$ python3 -q
>>> import numpy as np
>>> from numpy import linalg as LA
>>> np.set_printoptions(precision=1, suppress=True, linewidth=120, legacy="1.25")
>>> J = np.loadtxt("block9.csv", delimiter=",")
>>> print(J)
[[-1. -3.  0. -2.]
 [ 1. -1.  2.  0.]
 [ 0. -2.  1. -1.]
 [-3. -5. -2. -4.]]
>>> # rank 2
>>> U, s, VT = LA.svd(J)
>>> vecs = VT[:(s > 1e-8).sum()]
>>> rng = np.random.default_rng(4634)
>>> x = J[1] + -1 * J[2] + rng.integers(2) * np.eye(4)[3]
>>> print(x)
[1. 1. 1. 2.]
>>> print(vecs.T @ vecs)
[[ 0.3  0.1  0.4  0.2]
 [ 0.1  0.7 -0.2  0.4]
 [ 0.4 -0.2  0.7  0.1]
 [ 0.2  0.4  0.1  0.3]]
>>> print(np.diag(vecs.T @ vecs))
[0.3 0.7 0.7 0.3]
>>> print(np.allclose(vecs.T @ vecs @ x, x))
False
>>> M2 = J / np.sqrt((J ** 2).mean(axis=1, keepdims=True))
>>> print(LA.matrix_rank(J - J.mean(axis=1, keepdims=True)))
1
>>> print(LA.matrix_rank(J, rtol=0.1))
2
>>> print(LA.cond(J) > 100)
True
>>> K = np.loadtxt("case13.csv", delimiter=",")
>>> print(K.round(1) + 0)
[[ 1.4 -0.7 -0.2 -0.3  0. ]
 [-0.7  0.7 -0.6  0.3  0. ]
 [-0.2 -0.6  1.7  0.2  0. ]
 [-0.3  0.3  0.2  1.2 -0.1]
 [ 0.   0.   0.  -0.1  2. ]]
>>> vals, vecs = LA.eigh(K)
>>> print(np.round(LA.svd(K, compute_uv=False), 1) + 0)
[2. 2. 2. 1. 0.]
>>> print(vals.sum(), round(np.trace(K), 1))
7.0 7.0
>>> print(LA.eigvalsh(K + 2 * np.eye(5)))
[2. 3. 4. 4. 4.]
>>> print((vals > 1e-8).sum(), (vals < -1e-8).sum())
4 0
>>> print(np.round(LA.eigvalsh(K @ K), 1) + 0)
[0. 1. 4. 4. 4.]
>>> print(np.round(vecs.T @ vecs, 1) + 0)
[[1. 0. 0. 0. 0.]
 [0. 1. 0. 0. 0.]
 [0. 0. 1. 0. 0.]
 [0. 0. 0. 1. 0.]
 [0. 0. 0. 0. 1.]]
>>> w1 = np.array([[2, 1, 2, 0],
...     [0, 0, -2, 2],
...     [-2, -1, -1, -1],
...     [-2, -2, -1, 2],
...     [1, 1, -1, 2]])
>>> c = np.array([-6, -3, 5, -4])
>>> act = np.maximum(K @ w1 + c, 0)
>>> print(LA.matrix_rank(act))
1
>>> C = np.array([[1, 1], [-3, 0], [-3, 0], [-2, -1]])
>>> print(act @ C)
[[-28.8   0. ]
 [ -7.5   0. ]
 [-11.1   0. ]
 [ -7.1   0. ]
 [ -8.9   0. ]]
>>> m1 = np.array([[0, 1], [1, 0]])
>>> # columns are unit length and at right angles
>>> print(m1 @ m1.T)
[[1 0]
 [0 1]]
>>> print(LA.norm(m1, axis=0))
[1. 1.]
>>> print(LA.pinv(m1))
[[0. 1.]
 [1. 0.]]
>>> Q, _ = LA.qr(np.array([[0.5, -0.8, -0.3, 0.7, 3.5],
...     [-0.2, -0.4, -0.8, 0.8, 0.4],
...     [0.5, 0.2, 0.0, 0.7, 1.1],
...     [-0.4, -0.4, -0.4, -0.8, -0.1],
...     [-0.6, 2.1, -0.1, -0.2, -0.2]]))
>>> vecs, _ = LA.qr(np.array([[-0.9, 0.3, 0.2, -1.0, 1.7],
...     [0.6, 1.2, 1.0, 0.4, 1.5],
...     [1.5, -0.5, -1.0, -0.4, 0.7],
...     [0.7, -0.1, -0.6, -0.4, -1.5],
...     [3.2, 0.1, -0.3, -1.3, -0.4]]))
>>> s = 5 * 0.7 ** np.arange(5)
>>> X = Q[:, :5] * s @ vecs[:5]
>>> print(X)
[[ 0.7  0.3  2.2  1.1 -1.1]
 [-1.2  0.2 -0.1 -1.4 -1.7]
 [-0.2 -1.1  1.4  2.5 -0.5]
 [-1.3  0.8  0.4 -2.2  0.9]
 [-0.4 -3.2 -1.1 -1.8  0.7]]
>>> M2 = K + rng.integers(-2, 3, (5, 4)) @ rng.integers(-2, 3, (4, 5))
>>> print(M2)
[[-4.6 -0.7 -2.2 -1.3 -8. ]
 [ 0.3  1.7  3.4  1.3  1. ]
 [-4.2 -3.6 -2.3  4.2 -2. ]
 [-2.3  0.3  0.2  2.2 -2.1]
 [-8.  -2.  -5.   6.9 -3. ]]
>>> print(np.abs(M2 - K).sum(axis=1))
[17.  8. 17.  5. 27.]
>>> print(np.round(LA.svd(M2 - K, compute_uv=False), 1) + 0)
[17.2  7.   4.1  1.1  0. ]
>>> print(M2 - K)
[[-6.  0. -2. -1. -8.]
 [ 1.  1.  4.  1.  1.]
 [-4. -3. -4.  4. -2.]
 [-2.  0.  0.  1. -2.]
 [-8. -2. -5.  7. -5.]]
